>>> import numpy as np
>>> from numpy import linalg as LA
>>> np.set_printoptions(precision=3, suppress=True, linewidth=120)
>>> def tidy(a):
...     return np.round(a, 3) + 0
... 
>>> mat = np.tril(np.array([[1, 0, 1, 3], [0, 1, 1, 2], [3, 2, 2, 1], [1, 2, 2, 3]]), -1) + np.eye(4, dtype=int)
>>> print(mat)
[[1 0 0 0]
 [0 1 0 0]
 [3 2 1 0]
 [1 2 2 1]]
>>> vec = np.array([3, 4, 5, -2])
>>> target = mat @ vec
>>> c, lr = np.zeros(4), 1 / LA.norm(mat, 2) ** 2
>>> for i in range(30):
...     c -= lr * mat.T @ (mat @ c - target)
...     if i % 5 == 0: print(i, round(LA.norm(mat @ c - target), 3))
... 
0 1.432
5 0.798
10 0.596
15 0.545
20 0.531
25 0.526
>>> print(tidy(c))
[3.461 4.172 3.108 1.045]
>>> Y = np.array([[2, 1, 0], [1, 1, 1], [0, 0, 1], [-1, 1, 2]])
>>> print(np.einsum("ik,kj->ij", mat, Y))
[[2 1 0]
 [1 1 1]
 [8 5 3]
 [3 4 6]]
>>> print(np.einsum("ij,ij->i", mat, mat))
[ 1  1 14 10]
>>> print(LA.matrix_rank(np.vstack([mat, Y.T])))
4
>>> rng = np.random.default_rng(639)
>>> z = rng.permutation(4)
>>> print(z)
[3 1 2 0]
>>> Y = mat[z][:, z]
>>> print(Y)
[[1 2 2 1]
 [0 1 0 0]
 [0 2 1 3]
 [0 0 0 1]]
>>> print(np.allclose(Y, mat))
False
>>> U, sigma, VT = LA.svd(Y, full_matrices=False)
>>> print(tidy(np.abs(VT[0])))
[0.13  0.616 0.424 0.651]
>>> print(U.shape, sigma.shape, VT.shape)
(4, 4) (4,) (4, 4)
>>> print((sigma > 1e-8).sum())
4
>>> print(tidy(U.T @ Y @ VT.T))
[[4.692 0.    0.    0.   ]
 [0.    1.817 0.    0.   ]
 [0.    0.    0.814 0.   ]
 [0.    0.    0.    0.144]]
>>> print(tidy(sigma))
[4.692 1.817 0.814 0.144]
>>> print(np.abs(U[:, 0]).round(6).argmax())
2
>>> print(tidy(U.T @ U))
[[1. 0. 0. 0.]
 [0. 1. 0. 0.]
 [0. 0. 1. 0.]
 [0. 0. 0. 1.]]
>>> Q, R = LA.qr(mat)
>>> print(np.trace(Q @ Q.T))
4.0
>>> print(tidy(abs(R[0, 0])), tidy(LA.norm(mat[:, 0])))
3.317 3.317
>>> A = np.load("block5.npy")
>>> print(tidy(A))
[[-10.425  -3.344  -8.544   1.659  -3.121   1.659]
 [ -8.989  -2.783  -7.227   1.341  -2.363   1.341]
 [ -4.361  -1.305  -3.125   0.292  -0.361   0.292]
 [ -4.073  -1.235  -2.882   0.228  -0.271   0.228]
 [ -3.712  -1.151  -2.581   0.149  -0.168   0.149]
 [ -3.196  -1.04   -2.158   0.04   -0.041   0.04 ]
 [ -0.155  -0.143  -0.078  -0.071   0.006  -0.071]
 [  0.047   0.049   0.024   0.024   0.001   0.024]
 [  0.181   0.198   0.091   0.098   0.009   0.098]
 [  2.622   4.318   1.701   1.769   1.628   1.769]
 [  4.57    7.782   3.303   2.873   3.641   2.873]
 [  4.838   8.248   3.532   3.011   3.932   3.011]
 [  6.628  11.3     5.099   3.865   5.907   3.865]
 [  6.631  11.305   5.102   3.866   5.91    3.866]
 [  7.828  13.296   6.174   4.388   7.255   4.388]]
>>> W2 = A[[4, 5]].astype(float)
>>> for _ in range(5):
...     z = LA.norm(A[:, None] - W2, axis=-1).argmin(axis=1)
...     W2 = np.array([A[z == j].mean(axis=0) for j in range(2)])
... 
>>> print(z)
[0 0 0 0 0 0 0 0 0 1 1 1 1 1 1]
>>> print(tidy(W2))
[[-3.854 -1.195 -2.942  0.418 -0.701  0.418]
 [ 5.519  9.375  4.152  3.295  4.712  3.295]]
>>> print(tidy(W2[1] - W2[0]))
[ 9.373 10.57   7.094  2.877  5.413  2.877]
>>> print(np.abs(W2[1] - W2[0]).argmax())
1
>>> print(np.bincount(z))
[9 6]
